In [1]: import numpy as np

In [2]: import numpy.linalg as la

In [3]: np.set_printoptions(precision=3, suppress=True, linewidth=140)

In [4]: def rd(a):
   ...:     return np.round(a, 3) + 0
   ...: 

In [5]: m1 = np.array([[6.0, 1.0, 1.0], [1.0, 6.0, 1.0], [1.0, 1.0, 6.0]])

In [6]: # symmetric, so the eigenvalues are real

In [7]: np.allclose(m1, m1.T)
Out[7]: True

In [8]: assert m1 == m1.T
Traceback (most recent call last):
  Cell In[8], line 1
    assert m1 == m1.T
ValueError: The truth value of an array with more than one element is ambiguous. Use a.any() or a.all()


In [9]: rd(np.abs(la.eigvals(m1)).max())
Out[9]: np.float64(8.0)

In [10]: (m1 - m1.T) / 2
Out[10]: 
array([[0., 0., 0.],
       [0., 0., 0.],
       [0., 0., 0.]])

In [11]: O, V = la.qr(m1[:, :1])[0], la.qr(m1[:, 1:])[0]

In [12]: s = la.svd(O.T @ V, compute_uv=False)

In [13]: rd(la.norm(O @ O.T - V @ V.T, 2))
Out[13]: np.float64(1.0)

In [14]: rd(np.degrees(np.arccos(s.clip(0, 1))))
Out[14]: array([65.316])

In [15]: (s > 0.9).sum()
Out[15]: np.int64(0)

In [16]: np.fft.fft(m1[0])
Out[16]: array([8.+0.j, 5.+0.j, 5.+0.j])

In [17]: m1 @ np.ones(3)
Out[17]: array([8., 8., 8.])

In [18]: np.allclose(m1 @ m1.T, m1.T @ m1)
Out[18]: True

In [19]: ev, V = la.eig(m1)

In [20]: rd(np.sort(la.eigvals(m1.T)))
Out[20]: array([5., 5., 8.])

In [21]: rd(np.sort(la.eigvals(m1 @ m1)))
Out[21]: array([25., 25., 64.])

In [22]: rd(m1 @ V[:, 0] - ev[0] * V[:, 0])
Out[22]: array([0., 0., 0.])

In [23]: rd(np.prod(ev))
Out[23]: np.float64(200.0)

In [24]: cov = m1.T @ m1

In [25]: cov
Out[25]: 
array([[38., 13., 13.],
       [13., 38., 13.],
       [13., 13., 38.]])

In [26]: F = np.array([[0, 2, 6, -5, 2, 3, -1, 1],
    ...:     [0, 2, 6, -5, 2, 3, -1, 1],
    ...:     [1, -1, 3, -3, 3, 1, -2, 3],
    ...:     [1, 1, 9, -8, 5, 4, -3, 4],
    ...:     [2, -2, 6, -6, 6, 2, -4, 6]])

In [27]: T = np.stack([F, -1 * F, F[::-1]])

In [28]: np.einsum("bij,cij->bc", T, T)
Out[28]: 
array([[ 588, -588,  473],
       [-588,  588, -473],
       [ 473, -473,  588]])

In [29]: la.matrix_rank(T.reshape(3, -1))
Out[29]: np.int64(2)

In [30]: la.matrix_rank(T)
Out[30]: array([2, 2, 2])

In [31]: T.shape
Out[31]: (3, 5, 8)

In [32]: rd(la.norm(T, axis=(1, 2)))
Out[32]: array([24.249, 24.249, 24.249])

In [33]: left, s, VT = la.svd(F)

In [34]: V = VT[:(s > 1e-8).sum()]

In [35]: rng = np.random.default_rng(8913)

In [36]: x = F[4] + -2 * F[3] + rng.integers(2) * np.eye(8)[1]

In [37]: x
Out[37]: array([  0.,  -4., -12.,  10.,  -4.,  -6.,   2.,  -2.])

In [38]: la.matrix_rank(np.vstack([F, x]))
Out[38]: np.int64(2)

In [39]: rd(la.norm(x - V.T @ V @ x))
Out[39]: np.float64(0.0)

In [40]: x = np.array([-2, 3, -2])

In [41]: rhs = m1 @ x

In [42]: rhs
Out[42]: array([-11.,  14., -11.])

In [43]: rd(la.solve(m1, m1[:, 2]))
Out[43]: array([0., 0., 1.])

In [44]: rd(la.solve(m1, rhs))
Out[44]: array([-2.,  3., -2.])

In [45]: rd(la.solve(m1, rhs + m1[:, 1]))
Out[45]: array([-2.,  4., -2.])

In [46]: W0 = np.loadtxt("out18.csv", delimiter=",")

In [47]: W0
Out[47]: 
array([[-2., -1.,  1.,  2.,  0.],
       [-1.,  1.,  3.,  2.,  3.],
       [ 0.,  0.,  3.,  1.,  1.],
       [ 0.,  0.,  3.,  2.,  1.],
       [ 0.,  0.,  0.,  0.,  2.]])

In [48]: x = np.array([1, 1, 3, -1, 3])

In [49]: rhs = W0 @ x

In [50]: rhs
Out[50]: array([-2., 16., 11., 10.,  6.])

In [51]: rd(la.solve(W0.T, W0[2]))
Out[51]: array([0., 0., 1., 0., 0.])

In [52]: rd(la.solve(W0, W0[:, 1]))
Out[52]: array([0., 1., 0., 0., 0.])

In [53]: def softmax(z):
    ...:     e = np.exp(z - z.max(axis=-1, keepdims=True))
    ...:     return e / e.sum(axis=-1, keepdims=True)
    ...: 

In [54]: rd(softmax(10 * W0[3]))
Out[54]: array([0., 0., 1., 0., 0.])

In [55]: rd(softmax(W0[3] + 3))
Out[55]: array([0.031, 0.031, 0.624, 0.23 , 0.084])

In [56]: S = W0 @ W0.T / np.sqrt(5)

In [57]: rd(softmax(S)[3] @ W0)
Out[57]: array([-0.649,  0.615,  2.974,  1.893,  2.243])

In [58]: z = rng.permutation(5)

In [59]: z
Out[59]: array([4, 0, 3, 1, 2])

In [60]: B = W0[z][:, z]

In [61]: rd(la.det(B)), rd(la.det(W0[z]))
Out[61]: (np.float64(-18.0), np.float64(-18.0))

In [62]: rd(np.sort(np.abs(la.eigvals(B))))
Out[62]: array([0.697, 1.303, 2.   , 2.303, 4.303])

In [63]: B = W0 / np.sqrt((W0 ** 2).mean(axis=1, keepdims=True))

In [64]: rd(la.norm(B, axis=1))
Out[64]: array([2.236, 2.236, 2.236, 2.236, 2.236])

In [65]: la.matrix_rank(W0 - W0.mean(axis=1, keepdims=True))
Out[65]: np.int64(4)

In [66]: la.matrix_rank(B) == la.matrix_rank(W0)
Out[66]: np.True_

In [67]: theta = np.radians(56)

In [68]: r_ = np.eye(5)

In [69]: r_[2, 2] = r_[4, 4] = np.cos(theta)

In [70]: r_[2, 4], r_[4, 2] = -np.sin(theta), np.sin(theta)

In [71]: rd(r_)
Out[71]: 
array([[ 1.   ,  0.   ,  0.   ,  0.   ,  0.   ],
       [ 0.   ,  1.   ,  0.   ,  0.   ,  0.   ],
       [ 0.   ,  0.   ,  0.559,  0.   , -0.829],
       [ 0.   ,  0.   ,  0.   ,  1.   ,  0.   ],
       [ 0.   ,  0.   ,  0.829,  0.   ,  0.559]])

In [72]: B = W0 @ r_.T

In [73]: np.allclose(la.norm(W0, axis=1), la.norm(B, axis=1))
Out[73]: True

In [74]: rd(B)
Out[74]: 
array([[-2.   , -1.   ,  0.559,  2.   ,  0.829],
       [-1.   ,  1.   , -0.81 ,  2.   ,  4.165],
       [ 0.   ,  0.   ,  0.849,  1.   ,  3.046],
       [ 0.   ,  0.   ,  0.849,  2.   ,  3.046],
       [ 0.   ,  0.   , -1.658,  0.   ,  1.118]])

In [75]: arr = np.loadtxt("sample16.csv", delimiter=",")

In [76]: arr
Out[76]: 
array([[ 1.195, -0.665, -0.345,  0.434, -2.454,  1.612,  4.482],
       [-5.963,  6.769,  2.886, -0.793,  0.222, -0.254,  8.209],
       [-2.247,  2.812,  2.028, -0.888, -0.385,  0.82 ,  5.671],
       [-0.787,  1.198,  3.43 , -2.136, -1.141,  3.059,  9.283],
       [ 1.118, -0.818, -0.329,  0.304, -2.382,  1.622,  4.544],
       [-5.406,  7.301,  3.487,  0.69 , -1.219,  0.355,  8.892],
       [-2.661,  1.49 ,  0.949, -2.624,  0.407,  0.581,  6.807],
       [-2.98 ,  2.247, -3.044, -0.239, -3.484, -0.402, 10.54 ],
       [-6.393,  5.666,  1.642, -2.602,  0.884, -0.794,  9.036],
       [ 2.25 ,  0.37 ,  1.001,  3.068, -4.941,  3.041,  6.315],
       [-4.935,  6.123,  2.641, -0.429, -2.28 ,  1.434, 12.508],
       [-1.265,  1.544, -0.441,  0.421, -0.608, -0.445,  1.56 ],
       [ 0.475,  1.131,  0.01 ,  2.423, -4.471,  1.92 ,  7.006],
       [ 1.117,  1.   ,  0.126,  3.113, -6.288,  3.138,  9.876],
       [-4.242,  4.139,  1.351, -1.437,  1.033, -0.785,  4.862],
       [-3.446,  3.69 , -0.837,  0.076, -3.989,  0.436, 12.059],
       [-3.92 ,  4.329, -1.707,  1.139, -1.721, -1.418,  4.925],
       [-1.964,  3.731,  4.283,  0.269, -2.359,  3.034, 10.022],
       [-3.671,  3.491,  1.81 , -2.584, -0.784,  1.182, 12.112],
       [-4.804,  6.089,  2.697, -0.325, -2.186,  1.071, 12.467],
       [-2.693,  5.247,  0.531,  3.195, -5.71 ,  1.873, 11.99 ],
       [-1.861,  2.597,  1.265,  0.574, -0.766,  0.42 ,  3.419],
       [ 1.108,  1.136,  0.016,  2.942, -6.416,  3.219,  9.96 ],
       [-1.362,  3.646,  3.534,  1.897, -2.727,  2.609,  7.708],
       [-1.901,  3.811,  4.086,  0.357, -2.385,  2.904, 10.297],
       [ 0.185,  1.986,  1.217,  1.95 , -5.326,  3.105, 10.555],
       [-3.456,  3.932,  3.663, -1.563,  1.263,  0.422,  4.911],
       [-1.552,  1.362,  3.103, -3.03 ,  0.829,  2.007,  6.643],
       [ 1.589,  0.525,  1.707,  1.715, -4.586,  3.574,  8.757],
       [-1.498,  0.869, -0.271, -1.727, -0.758,  0.426,  6.15 ],
       [-3.384,  4.13 ,  2.593, -1.32 , -2.45 ,  1.982, 12.806]])

In [77]: rk = la.matrix_rank(F)

In [78]: rk
Out[78]: np.int64(2)

In [79]: ns = la.svd(F)[2][rk:].T

In [80]: ns.shape
Out[80]: (8, 6)

In [81]: [int(la.matrix_rank(F[:i])) for i in range(1, len(F) + 1)]
Out[81]: [1, 1, 2, 2, 2]

In [82]: [int(la.matrix_rank(np.delete(F, i, axis=0))) for i in range(5)]
Out[82]: [2, 2, 2, 2, 2]

In [83]: np.allclose(F @ ns, 0)
Out[83]: True
